$ python -q
>>> import numpy as np
>>> from numpy import linalg as LA
>>> np.set_printoptions(precision=1, suppress=True, linewidth=120, floatmode="fixed")
>>> M = np.load("block6.npy")
>>> M
array([[5.0, 1.0, 1.0, 1.0, 1.0, 1.0],
       [1.0, 5.0, 1.0, 1.0, 1.0, 1.0],
       [1.0, 1.0, 5.0, 1.0, 1.0, 1.0],
       [1.0, 1.0, 1.0, 5.0, 1.0, 1.0],
       [1.0, 1.0, 1.0, 1.0, 5.0, 1.0],
       [1.0, 1.0, 1.0, 1.0, 1.0, 5.0]])
>>> # symmetric, so the eigenvalues are real
>>> x0 = np.array([0, -1, -2, 1, -1, -2])
>>> y = M @ x0
>>> coef, lr = np.zeros(6), 1 / LA.norm(M, 2) ** 2
>>> for i in range(150):
...     coef -= lr * M.T @ (M @ coef - y)
...     if i % 50 == 0: print(i, round(LA.norm(M @ coef - y), 1))
... 
0 8.8
50 0.0
100 0.0
>>> np.round(LA.cond(M), 1)
np.float64(2.5)
>>> coef.round(1) + 0
array([ 0.0, -1.0, -2.0,  1.0, -1.0, -2.0])
>>> W1 = np.array([[1, 5, 4, 7, 9],
...     [-9, -3, -1, -9, 9],
...     [4, 2, -2, -7, -8],
...     [-1, 2, -9, -5, -1],
...     [0, 1, 9, -9, 3],
...     [8, -3, 9, -6, -6]])
>>> coef = np.array([1, 2, 1, 1, 2])
>>> H = np.maximum(M @ W1 + coef, 0)
>>> H
array([[ 8.0, 26.0, 27.0,  0.0, 44.0],
       [ 0.0,  0.0,  7.0,  0.0, 44.0],
       [20.0, 14.0,  3.0,  0.0,  0.0],
       [ 0.0, 14.0,  0.0,  0.0,  4.0],
       [ 4.0, 10.0, 47.0,  0.0, 20.0],
       [36.0,  0.0, 47.0,  0.0,  0.0]])
>>> W2 = np.array([[2, 0, 3], [2, 2, 1], [1, -2, 0], [-2, 3, -1], [-3, 3, 0]])
>>> W1 @ W2
array([[-25,  50,   1],
       [-34,  -4, -21],
       [ 48, -37,  21],
       [  6,   4,   4],
       [ 20, -34,  10],
       [ 49, -60,  27]])
>>> f, g = M[2], M[1]
>>> f @ g
np.float64(14.0)
>>> pr = (f @ g) / (f @ f) * f
>>> np.outer(f, g)
array([[ 1.0,  5.0,  1.0,  1.0,  1.0,  1.0],
       [ 1.0,  5.0,  1.0,  1.0,  1.0,  1.0],
       [ 5.0, 25.0,  5.0,  5.0,  5.0,  5.0],
       [ 1.0,  5.0,  1.0,  1.0,  1.0,  1.0],
       [ 1.0,  5.0,  1.0,  1.0,  1.0,  1.0],
       [ 1.0,  5.0,  1.0,  1.0,  1.0,  1.0]])
>>> F = np.array([[5.5, -0.6, -4.2, 7.8, 2.7],
...     [-7.4, 5.1, 7.8, -10.1, -3.6],
...     [1.9, -1.6, -1.5, 2.9, 1.3],
...     [-2.5, -1.4, 0.7, -4.0, -1.2]])
>>> x0 = np.array([2, 0, 2, 2, 2])
>>> h1 = np.maximum(F @ x0, 0)
>>> np.maximum(F @ (3 * x0), 0)
array([70.8,  0.0, 27.6,  0.0])
>>> np.maximum(F @ x0, 0) - np.maximum(-F @ x0, 0)
array([ 23.6, -26.6,   9.2, -14.0])
>>> np.flatnonzero(h1 > 1e-9)
array([0, 2])
>>> x0 = np.array([-3, -3, -9, 1, -6])
>>> F @ x0
array([ 14.7, -51.8,   7.7,   8.6])
>>> F @ np.eye(5)[4]
array([ 2.7, -3.6,  1.3, -1.2])
>>> (F @ x0).argmax()
np.int64(0)
>>> (F * x0).sum(axis=1)
array([ 14.7, -51.8,   7.7,   8.6])
>>> F @ (2 * x0)
array([  29.4, -103.6,   15.4,   17.2])
>>> W1 = np.array([[1, 1, 1], [-3, 0, 3], [1, -3, 1], [1, 0, 2], [0, 0, 3]])
>>> coef = np.array([2, -1, 1])
>>> H = np.maximum(F @ W1 + coef, 0)
>>> LA.matrix_rank(H)
np.int64(3)
>>> H
array([[12.9, 17.1, 24.2],
       [ 0.0,  0.0,  0.0],
       [10.1,  5.4,  6.3],
       [ 0.4,  0.0,  0.0]])
>>> W2 = np.array([[2, 2], [-3, 3], [-2, 2]])
>>> W1 @ W2
array([[ -3,   7],
       [-12,   0],
       [  9,  -5],
       [ -2,   6],
       [ -6,   6]])
>>> t = np.radians(60)
>>> Rm = np.eye(5)
>>> Rm[3, 3] = Rm[2, 2] = np.cos(t)
>>> Rm[3, 2], Rm[2, 3] = -np.sin(t), np.sin(t)
>>> Rm
array([[ 1.0,  0.0,  0.0,  0.0,  0.0],
       [ 0.0,  1.0,  0.0,  0.0,  0.0],
       [ 0.0,  0.0,  0.5,  0.9,  0.0],
       [ 0.0,  0.0, -0.9,  0.5,  0.0],
       [ 0.0,  0.0,  0.0,  0.0,  1.0]])
>>> A2 = F @ Rm.T
>>> round(float(LA.det(Rm)), 1), np.trace(Rm)
(1.0, np.float64(4.0))
>>> A2
array([[  5.5,  -0.6,   4.7,   7.5,   2.7],
       [ -7.4,   5.1,  -4.8, -11.8,  -3.6],
       [  1.9,  -1.6,   1.8,   2.7,   1.3],
       [ -2.5,  -1.4,  -3.1,  -2.6,  -1.2]])
>>> np.allclose(LA.norm(F, axis=1), LA.norm(A2, axis=1))
True
>>> def softmax(z):
...     e = np.exp(z - z.max(axis=-1, keepdims=True))
...     return e / e.sum(axis=-1, keepdims=True)
... 
>>> np.round(softmax(10 * A2[3]), 1) + 0
array([0.0, 0.1, 0.0, 0.0, 0.9])
>>> softmax(A2[3] + 3)
array([0.1, 0.3, 0.1, 0.1, 0.4])
>>> softmax(A2).sum(axis=1)
array([1.0, 1.0, 1.0, 1.0])
>>> scores = A2 @ A2.T / np.sqrt(5)
>>> softmax(scores).round(6).argmax(axis=1)
array([0, 1, 0, 1])
>>> np.round(softmax(scores + np.triu(np.full(scores.shape, -np.inf), 1)), 1) + 0
array([[1.0, 0.0, 0.0, 0.0],
       [0.0, 1.0, 0.0, 0.0],
       [1.0, 0.0, 0.0, 0.0],
       [0.0, 1.0, 0.0, 0.0]])
>>> np.round(softmax(scores), 1) + 0
array([[1.0, 0.0, 0.0, 0.0],
       [0.0, 1.0, 0.0, 0.0],
       [1.0, 0.0, 0.0, 0.0],
       [0.0, 1.0, 0.0, 0.0]])
>>> softmax(scores)[3] @ A2
array([ -7.4,   5.1,  -4.8, -11.8,  -3.6])
>>> arr = np.minimum.outer(np.arange(1, 6), np.arange(1, 6)) * 2
>>> arr
array([[ 2,  2,  2,  2,  2],
       [ 2,  4,  4,  4,  4],
       [ 2,  4,  6,  6,  6],
       [ 2,  4,  6,  8,  8],
       [ 2,  4,  6,  8, 10]])
>>> ev, vecs = LA.eigh(arr)
>>> x0 = np.array([1, 4, -2, 0, -3])
>>> (np.sign(vecs[:, -1].round(6)) == np.sign(vecs[0, -1].round(6))).astype(int)
array([1, 1, 1, 1, 1])
>>> vecs * np.sqrt(ev) @ vecs.T
array([[1.2, 0.5, 0.3, 0.3, 0.3],
       [0.5, 1.6, 0.8, 0.6, 0.5],
       [0.3, 0.8, 1.8, 1.1, 0.9],
       [0.3, 0.6, 1.1, 2.1, 1.4],
       [0.3, 0.5, 0.9, 1.4, 2.6]])
>>> vecs * np.abs(ev) @ vecs.T
array([[ 2.0,  2.0,  2.0,  2.0,  2.0],
       [ 2.0,  4.0,  4.0,  4.0,  4.0],
       [ 2.0,  4.0,  6.0,  6.0,  6.0],
       [ 2.0,  4.0,  6.0,  8.0,  8.0],
       [ 2.0,  4.0,  6.0,  8.0, 10.0]])
>>> J = np.loadtxt("mat.csv", delimiter=",")
>>> J.round(1) + 0
array([[-0.9, -0.3, -0.4, -0.2,  0.1, -0.1],
       [ 0.1, -0.7, -0.1,  0.1, -0.6,  0.4],
       [ 0.3,  0.0, -0.7,  0.6,  0.2, -0.2],
       [ 0.3,  0.1, -0.5, -0.7, -0.3, -0.3],
       [-0.1,  0.5, -0.3,  0.0,  0.0,  0.8],
       [ 0.3, -0.5,  0.0, -0.3,  0.7,  0.2]])
>>> x0 = np.array([3, 1, 3, 2, 3, 2])
>>> y = J @ x0
>>> coef, lr = np.zeros(6), 1 / LA.norm(J, 2) ** 2
>>> for i in range(20):
...     coef -= lr * J.T @ (J @ coef - y)
...     if i % 5 == 0: print(i, round(LA.norm(J @ coef - y), 1))
... 
0 0.0
5 0.0
10 0.0
15 0.0
>>> np.round(LA.cond(J), 1)
np.float64(1.0)
>>> coef
array([3.0, 1.0, 3.0, 2.0, 3.0, 2.0])
>>> q, Rm = LA.qr(J)
>>> q.shape, Rm.shape
((6, 6), (6, 6))
>>> np.round(q.T @ q, 1) + 0
array([[1.0, 0.0, 0.0, 0.0, 0.0, 0.0],
       [0.0, 1.0, 0.0, 0.0, 0.0, 0.0],
       [0.0, 0.0, 1.0, 0.0, 0.0, 0.0],
       [0.0, 0.0, 0.0, 1.0, 0.0, 0.0],
       [0.0, 0.0, 0.0, 0.0, 1.0, 0.0],
       [0.0, 0.0, 0.0, 0.0, 0.0, 1.0]])
>>> q.round(1) + 0
array([[-0.9, -0.3, -0.4, -0.2,  0.1, -0.1],
       [ 0.1, -0.7, -0.1,  0.1, -0.6,  0.4],
       [ 0.3,  0.0, -0.7,  0.6,  0.2, -0.2],
       [ 0.3,  0.1, -0.5, -0.7, -0.3, -0.3],
       [-0.1,  0.5, -0.3,  0.0,  0.0,  0.8],
       [ 0.3, -0.5,  0.0, -0.3,  0.7,  0.2]])
>>> Rm.round(1) + 0
array([[1.0, 0.0, 0.0, 0.0, 0.0, 0.0],
       [0.0, 1.0, 0.0, 0.0, 0.0, 0.0],
       [0.0, 0.0, 1.0, 0.0, 0.0, 0.0],
       [0.0, 0.0, 0.0, 1.0, 0.0, 0.0],
       [0.0, 0.0, 0.0, 0.0, 1.0, 0.0],
       [0.0, 0.0, 0.0, 0.0, 0.0, 1.0]])
>>> abs(Rm[0, 0]), np.round(LA.norm(J[:, 0]), 1)
(np.float64(1.0), np.float64(1.0))
>>> np.allclose(Rm.T @ Rm, J.T @ J)
True
>>> np.trace(q @ q.T)
np.float64(6.0)
>>> LA.norm(q, axis=0)
array([1.0, 1.0, 1.0, 1.0, 1.0, 1.0])
>>> LA.svd(q, compute_uv=False)
array([1.0, 1.0, 1.0, 1.0, 1.0, 1.0])
>>> round(q[:, 5] @ q[:, 2], 1)
np.float64(0.0)
